In [1]: import numpy as np

In [2]: import numpy.linalg as la

In [3]: np.set_printoptions(suppress=True, linewidth=140)

In [4]: rnd = lambda a: np.round(a, 3) + 0

In [5]: feats = np.load("case9.npy")

In [6]: feats
Out[6]: 
array([[3, 3, 3, 2, 9, 4, 8, 6, 0, 6, 5],
       [0, 4, 8, 4, 1, 1, 8, 5, 8, 5, 8],
       [0, 0, 1, 8, 9, 6, 3, 8, 9, 6, 3],
       [0, 0, 0, 6, 9, 1, 2, 3, 4, 8, 2],
       [0, 0, 0, 0, 1, 7, 2, 5, 8, 5, 2],
       [0, 0, 0, 0, 0, 3, 1, 3, 9, 9, 0],
       [0, 0, 0, 0, 0, 0, 9, 8, 3, 9, 9],
       [0, 0, 0, 0, 0, 0, 0, 9, 6, 2, 6],
       [0, 0, 0, 0, 0, 0, 0, 0, 0, 3, 9],
       [0, 0, 0, 0, 0, 0, 0, 0, 0, 9, 7],
       [0, 0, 0, 0, 0, 0, 0, 0, 0, 0, 0]])

In [7]: Uu, sigma, vt = la.svd(feats)

In [8]: V = vt[:(sigma > 1e-8).sum()]

In [9]: rng = np.random.default_rng(40975)

In [10]: x0 = feats[1] + 4 * feats[6] + rng.integers(2) * np.eye(11)[3]

In [11]: x0
Out[11]: array([ 0.,  4.,  8.,  5.,  1.,  1., 44., 37., 20., 41., 44.])

In [12]: np.allclose(V.T @ V @ x0, x0)
Out[12]: False

In [13]: E = np.load("out9.npy")

In [14]: E
Out[14]: 
array([[ -1, -14, -12,  20,   6,   5,  10,  -5,  -7],
       [  2,   6,   6,   4,   3,  -5,  -9,  -6,  -9],
       [ -7, -15,  -7,   3,  21, -11,  -9,  -6,  -8],
       [ -5,   7, -13,   6,  -7,   2,   7,   7,   1],
       [ -5,   1,  -4,   4,  -7,  -2,   9,   6,   8],
       [ -8,  -9,  -2,  -4,  10,  -3,  -8,   0,  -5],
       [ -9, -21, -13,  -1,  18,  -6,   0,   0,   1],
       [-12, -16, -11,  -4,  12,   4,  -1,   2,  -1],
       [ -3,  -4, -24,   5,   6,   4,   2,  -8, -12],
       [  1,   1,   9,   9,   7,  -1, -12,   7, -10],
       [  6,   0,  -4,  16,   3,   2,   0,  -2, -10],
       [ -9,  -6, -13,   4,  -5,   5,  16,   8,  12],
       [ -7,   1, -16,  -3,   7,  -5,  -5,  -1,  -6],
       [  2,  -9,   3,   4,   9,  -4,  -4,   0,  -4],
       [ -4,  -7,  -9,   0,   2,   7,   7,   2,   4],
       [  0,   0,   0,   0,   0,   0,   0,   0,   0],
       [  4,  -5,  -8,   8,  -1,   9,   7,  -7,  -6],
       [  2,   6,   6,   4,   3,  -5,  -9,  -6,  -9],
       [ -1,   2, -18,   9,   9,  -1,  -7, -14, -21],
       [  2,  -9,   3,   4,   9,  -4,  -4,   0,  -4],
       [ -9,  -6, -10,  -1,  12,  -7,  -5,  -6,  -4],
       [  4,  11,  10,  12,   7, -12, -16,  -1, -13],
       [ -7, -17, -24,   3,   8,   7,  11,  -7,  -1],
       [-10,   2,  -5,   3,   3, -16,  -3,  -2,   0],
       [  0,   0,   0,   0,   0,   0,   0,   0,   0],
       [  4,   2,  -2,  14,  13,  -7, -13,   6, -15],
       [ -4,  -7,  -9,   0,   2,   7,   7,   2,   4],
       [ -9,  -6, -10,  -1,  12,  -7,  -5,  -6,  -4],
       [ -3,  -5, -15,  16,  -3,   9,  14,  -5,  -3],
       [ -5,   1,  -4,   4,  -7,  -2,   9,   6,   8],
       [ -5, -10,  -6,  16,   8,  -6,   5,  13,   4],
       [  3,   7,  -2,  24,  -1,  -5,   0,  -2, -11],
       [  1,   3,   9,  20,   9, -18, -11,   5,  -9],
       [  4, -16, -10,  20,  14,   5,   3,   0, -10]])

In [15]: x0 = np.array([9, 7, 3, 3, 2, 7, 3, 3, 9])

In [16]: target = E @ x0

In [17]: c, lr = np.zeros(9), 1 / la.norm(E, 2) ** 2

In [18]: for i in range(6):
    ...:     c -= lr * E.T @ (E @ c - target)
    ...:     if i % 2 == 0: print(i, round(la.norm(E @ c - target), 3))
    ...: 
0 305.753
2 170.197
4 123.351

In [19]: rnd(la.cond(E))
Out[19]: np.float64(112.809)
